$ ipython --no-banner

In [1]: import numpy as np

In [2]: np.set_printoptions(precision=3, suppress=True, linewidth=200, sign=" ")

In [3]: r0 = np.array([0, -1, -2])

In [4]: v = np.array([0, 3, 0, 3])

In [5]: E = r0[:, None] + v[None, :]

In [6]: E
Out[6]: 
array([[ 0,  3,  0,  3],
       [-1,  2, -1,  2],
       [-2,  1, -2,  1]])

In [7]: B = E / np.linalg.norm(E, axis=1, keepdims=True)

In [8]: C2 = B @ B.T

In [9]: (C2 - 2 * np.eye(3)).round(6).argmax(axis=1)
Out[9]: array([ 1,  0,  1])

In [10]: np.linalg.norm(B, axis=1)
Out[10]: array([ 1.,  1.,  1.])

In [11]: print(np.round(np.degrees(np.arccos(np.clip(C2[2, 1], -1, 1))), 3))
36.87

In [12]: E.sum(axis=1)
Out[12]: array([ 6,  2, -2])

In [13]: print(np.abs(E).max())
3

In [14]: np.diff(E, axis=0)
Out[14]: 
array([[-1, -1, -1, -1],
       [-1, -1, -1, -1]])

In [15]: np.count_nonzero(E)
Out[15]: np.int64(10)

In [16]: E - E[0]
Out[16]: 
array([[ 0,  0,  0,  0],
       [-1, -1, -1, -1],
       [-2, -2, -2, -2]])

In [17]: E.shape
Out[17]: (3, 4)

In [18]: np.linalg.matrix_rank(E)
Out[18]: np.int64(2)

In [19]: np.round(np.linalg.svd(E, compute_uv=False), 3) + 0
Out[19]: array([ 5.571,  2.638,  0.   ])

In [20]: E.sum(axis=0)
Out[20]: array([-3,  6, -3,  6])

In [21]: Uu, sigma, Vh = np.linalg.svd(E)

In [22]: V = Vh[:(sigma > 1e-8).sum()]

In [23]: rng = np.random.default_rng(869)

In [24]: vec = E[0] + -3 * E[1] + rng.integers(2) * np.eye(4)[0]

In [25]: print(vec)
[ 4. -3.  3. -3.]

In [26]: np.linalg.matrix_rank(np.vstack([E, vec]))
Out[26]: np.int64(3)

In [27]: np.diag(V.T @ V)
Out[27]: array([ 0.5,  0.5,  0.5,  0.5])

In [28]: np.round(V.T @ V, 3) + 0
Out[28]: 
array([[ 0.5,  0. ,  0.5,  0. ],
       [ 0. ,  0.5,  0. ,  0.5],
       [ 0.5,  0. ,  0.5,  0. ],
       [ 0. ,  0.5,  0. ,  0.5]])

In [29]: M = np.loadtxt("a.csv", delimiter=",")

In [30]: M
Out[30]: 
array([[-1.067,  2.119, -4.219, -7.703],
       [ 4.947, -0.63 , -1.58 , -2.459],
       [ 2.706,  2.78 ,  4.7  , -4.438]])

In [31]: B = np.array([[1, 1, 0], [1, 0, -1]])

In [32]: cent = np.kron(B, M)

In [33]: round(np.linalg.norm(cent, 2), 3), round(np.linalg.norm(B, 2) * np.linalg.norm(M, 2), 3)
Out[33]: (np.float64(17.321), np.float64(17.321))

In [34]: np.linalg.matrix_rank(cent)
Out[34]: np.int64(6)

In [35]: M.mean(axis=0)
Out[35]: array([ 2.195,  1.423, -0.366, -4.867])

In [36]: M.sum(axis=0)
Out[36]: array([  6.586,   4.269,  -1.099, -14.6  ])

In [37]: M.shape
Out[37]: (3, 4)

In [38]: B = M / np.linalg.norm(M, axis=1, keepdims=True)

In [39]: C2 = B @ B.T

In [40]: print((np.abs(C2) > 0.9).astype(int))
[[ 1  0  0]
 [ 0  1  0]
 [ 0  0  1]]

In [41]: C2
Out[41]: 
array([[ 1.   ,  0.361,  0.253],
       [ 0.361,  1.   ,  0.347],
       [ 0.253,  0.347,  1.   ]])

In [42]: C2[1]
Out[42]: array([ 0.361,  1.   ,  0.347])

In [43]: print(np.argwhere(np.triu(np.abs(C2) > 0.95, 1)))
[]

In [44]: round(float(np.degrees(np.arccos(np.clip(C2[1, 0], -1, 1)))), 3)
Out[44]: 68.826
